% ipython --no-banner

In [1]: import numpy as np

In [2]: np.set_printoptions(precision=1, suppress=True, linewidth=100, legacy="1.25")

In [3]: rnd = lambda a: np.round(a, 1) + 0

In [4]: E = np.loadtxt("mat.csv", delimiter=",")

In [5]: print(E)
[[-2.6 -3.9  4.7  1.2 -1.9 -3.3  1.5 -2.1]
 [-1.  -0.9  1.2  0.  -0.8 -1.3  0.6 -0.1]
 [-1.3 -1.3  1.9 -0.2 -0.9 -1.   0.5 -0.8]
 [ 0.2  0.5 -0.3  0.4  0.3  0.  -0.5  0.2]
 [-5.2 -6.8  8.8  1.2 -3.3 -7.   3.3 -3.1]
 [ 1.4  2.1 -2.4 -0.5  1.1  2.3 -1.5  0.6]
 [ 4.9  5.6 -6.7 -1.5  2.6  5.9 -3.   2.6]
 [ 0.7  0.7 -0.6 -0.4  0.6  1.3 -0.7  0.2]
 [ 3.5  4.7 -5.2 -1.6  2.6  4.5 -2.4  2.5]
 [ 0.5  0.4 -0.6 -0.3 -0.2  1.2  0.  -0.1]]

In [6]: x = np.array([2, 3, 0, 2, 0, 1, 0, 1])

In [7]: rhs = E @ x

In [8]: print(rnd(np.linalg.pinv(E) @ E))
[[1. 0. 0. 0. 0. 0. 0. 0.]
 [0. 1. 0. 0. 0. 0. 0. 0.]
 [0. 0. 1. 0. 0. 0. 0. 0.]
 [0. 0. 0. 1. 0. 0. 0. 0.]
 [0. 0. 0. 0. 1. 0. 0. 0.]
 [0. 0. 0. 0. 0. 1. 0. 0.]
 [0. 0. 0. 0. 0. 0. 1. 0.]
 [0. 0. 0. 0. 0. 0. 0. 1.]]

In [9]: rng = np.random.default_rng(3341)

In [10]: rhs = rhs + 0.3 * rng.normal(size=10)

In [11]: print(rnd(rhs))
[-19.7  -5.9  -8.9   2.9 -38.3  11.   31.8   3.9  25.1   2.3]

In [12]: coef, *_ = np.linalg.lstsq(E, rhs)

In [13]: print(rnd(np.linalg.norm(rhs - E @ coef)))
0.4

In [14]: print(rnd(E.T @ (rhs - E @ coef)))
[0. 0. 0. 0. 0. 0. 0. 0.]

In [15]: M2 = E / np.sqrt((E ** 2).mean(axis=1, keepdims=True))

In [16]: print(rnd(np.linalg.norm(M2, axis=1)))
[2.8 2.8 2.8 2.8 2.8 2.8 2.8 2.8 2.8 2.8]

In [17]: print(rnd(M2[3]))
[ 0.6  1.5 -0.9  1.2  0.9  0.  -1.5  0.6]

In [18]: M2 = np.c_[E[:, :6] @ np.array([[0, 2, 2, 0, 2, 0],
    ...:     [1, 1, 1, 0, 2, 0],
    ...:     [1, 1, 2, 2, 2, 0],
    ...:     [2, 1, 1, 1, 1, 0],
    ...:     [2, 1, 1, 1, 1, 0],
    ...:     [1, 2, 1, 0, 0, 2]]), np.array([1, -2, -1, 0, -2, -2, -2, -2, -3, 1])]

In [19]: print(rnd(M2))
[[ -3.9 -11.7  -3.7   8.7  -4.3  -6.6   1. ]
 [ -2.6  -5.1  -2.6   1.6  -2.2  -2.6  -2. ]
 [ -2.6  -5.1  -2.2   2.7  -2.5  -2.   -1. ]
 [  1.6   1.3   1.    0.1   1.5   0.    0. ]
 [ -9.2 -24.5  -8.7  15.5  -8.5 -14.   -2. ]
 [  3.2   7.7   3.   -4.2   2.8   4.6  -2. ]
 [  7.   21.6   9.  -12.3   8.7  11.8  -2. ]
 [  1.8   4.3   2.4  -1.    1.8   2.6  -2. ]
 [  6.   16.5   6.8  -9.4   7.    9.   -3. ]
 [  0.    2.7   0.9  -1.7   0.1   2.4   1. ]]

In [20]: print(rnd(np.linalg.lstsq(E, M2[:, 0])[0]))
[0. 1. 1. 2. 2. 1. 0. 0.]

In [21]: print(rnd(np.linalg.norm(M2 - E @ np.linalg.lstsq(E, M2)[0], axis=0)))
[0.  0.  0.  0.  0.  0.  1.6]

In [22]: print(rnd(np.linalg.norm(np.linalg.qr(E)[0].T @ M2, axis=0) ** 2 / ((M2 ** 2).sum(axis=0) + 1e-12)))
[1.  1.  1.  1.  1.  1.  0.9]
